% python3 -q
>>> import numpy as np
>>> from numpy import linalg as LA
>>> np.set_printoptions(suppress=True, linewidth=120)
>>> E = np.load("layer10.npy")
>>> E
array([[ 1.1,  0.6,  0.8,  0.9,  0.6, -0.6, -1.1, -0.6,  1. ],
       [ 0.4,  0.6, -0.2,  0.2, -0.2,  0.9,  0.3,  0.3,  1. ],
       [ 1.7, -0.9,  0.2,  0.3,  0.1, -1.5, -0.1, -0.3,  1. ],
       [ 0.9, -1. ,  2.4, -0.6, -0.6, -0.2,  0.4,  0.7,  0. ],
       [-1.2,  0.4,  0.9,  0.1,  1.9,  1.1, -0.1, -0.5,  0.4],
       [-0.1, -0.4, -1.6,  0. , -0.7,  1.8,  1.7,  0.1, -1. ],
       [ 0.8,  0. , -1. , -1.3,  0.2,  0. , -1.5, -0.3, -0.6],
       [-1. ,  1.4, -0.5, -0.6,  1.8,  1.1, -0.6, -1.6, -1. ],
       [-0.2,  1.6,  1.7, -0.5,  0.6,  1.1, -0.8, -0.7,  0. ],
       [ 0.1, -0.5,  0.9,  0.9, -0.9, -0.9,  0. , -0.2, -2.4]])
>>> B = np.c_[E[:, :6] @ np.array([[-3, 2, 0, 0, -2, -2],
...     [-3, 2, -2, 0, 3, 2],
...     [3, -3, 2, 2, 0, -3],
...     [-3, 2, -1, 3, 2, -2],
...     [2, 2, 1, -1, 1, 2],
...     [3, -1, -3, 2, 0, 3]]), np.array([2, 2, -2, 1, -2, -3, 3, -2, 1, -1])]
>>> B.round(2)
array([[ -6. ,   4.6,   1.9,   2.5,   2. ,  -5.8,   2. ],
       [ -1.9,   1.7,  -4.7,   2.2,   1.2,   2.9,   2. ],
       [ -7. ,   3.3,   6.5,  -1.8,  -5.4, -10.7,  -2. ],
       [  7.5,  -9.6,   7.4,   3.2,  -6.6, -11.6,   1. ],
       [ 11.9,  -1.4,  -0.5,   2.4,   5.7,   7.4,  -2. ],
       [  0.7,   0.6,  -8.5,   1.1,  -1.7,   8.2,  -3. ],
       [ -1.1,   2.4,  -0.5,  -6.1,  -4. ,   4.4,   3. ],
       [  6. ,   3.6,  -4.7,  -2.4,   6.8,  14.4,  -2. ],
       [  6.9,  -3.2,  -2. ,   3.5,   4.8,   4. ,   1. ],
       [ -3.3,  -2.6,   3.7,   3.6,  -0.8, -10.2,  -1. ]])
>>> LA.matrix_rank(np.c_[E, B])
np.int64(10)
>>> P = E @ LA.solve(E.T @ E, E.T)
>>> print(np.round(LA.eigvalsh(P), 2) + 0)
[0. 1. 1. 1. 1. 1. 1. 1. 1. 1.]
>>> np.round(np.diag(P), 2)
array([0.73, 0.86, 0.82, 0.91, 0.92, 0.99, 0.98, 0.95, 0.92, 0.93])
>>> M = np.abs(np.array([[3, 4, -4, -7, 9, -1, 7, 5, 0],
...     [9, 9, -5, 4, -5, -2, -5, 4, -8],
...     [4, -4, 6, -1, -2, 8, -7, 2, -4],
...     [7, -3, 7, 0, 1, 8, 8, 0, -7],
...     [-5, -6, 4, 3, 8, 3, 9, -2, -1],
...     [-7, 8, -6, -9, 3, 7, 5, 0, 8],
...     [1, 4, 5, 2, -7, 9, 3, 1, 3],
...     [1, 1, -3, 1, -6, -4, -2, 5, 7],
...     [-5, 3, -6, -8, -4, 7, 1, -6, -4]])) + np.eye(9)
>>> M = M / M.sum(axis=1, keepdims=True)
>>> M.round(2)
array([[0.1 , 0.1 , 0.1 , 0.17, 0.22, 0.02, 0.17, 0.12, 0.  ],
       [0.17, 0.19, 0.1 , 0.08, 0.1 , 0.04, 0.1 , 0.08, 0.15],
       [0.1 , 0.1 , 0.18, 0.03, 0.05, 0.21, 0.18, 0.05, 0.1 ],
       [0.17, 0.07, 0.17, 0.02, 0.02, 0.19, 0.19, 0.  , 0.17],
       [0.12, 0.14, 0.1 , 0.07, 0.21, 0.07, 0.21, 0.05, 0.02],
       [0.13, 0.15, 0.11, 0.17, 0.06, 0.15, 0.09, 0.  , 0.15],
       [0.03, 0.11, 0.14, 0.06, 0.19, 0.25, 0.11, 0.03, 0.08],
       [0.03, 0.03, 0.1 , 0.03, 0.19, 0.13, 0.06, 0.19, 0.23],
       [0.11, 0.07, 0.13, 0.18, 0.09, 0.16, 0.02, 0.13, 0.11]])
>>> B = np.array([[1, 1],
...     [0, 1],
...     [2, 0],
...     [0, 0],
...     [2, 1],
...     [0, 1],
...     [1, 1],
...     [2, 1],
...     [2, 1]])
>>> np.round(np.einsum("ij->j", M), 2)
array([0.96, 0.96, 1.12, 0.8 , 1.14, 1.21, 1.14, 0.65, 1.02])
>>> print(np.round(M @ B, 2))
[[1.15 0.73]
 [1.12 0.83]
 [1.05 0.79]
 [1.07 0.81]
 [1.1  0.83]
 [0.85 0.72]
 [1.03 0.81]
 [1.52 0.87]
 [1.07 0.69]]
>>> np.vstack([M, B.T]).shape
(11, 9)
>>> np.round(np.einsum("ik,kj->ji", M, B), 2)
array([[1.15, 1.12, 1.05, 1.07, 1.1 , 0.85, 1.03, 1.52, 1.07],
       [0.73, 0.83, 0.79, 0.81, 0.83, 0.72, 0.81, 0.87, 0.69]])
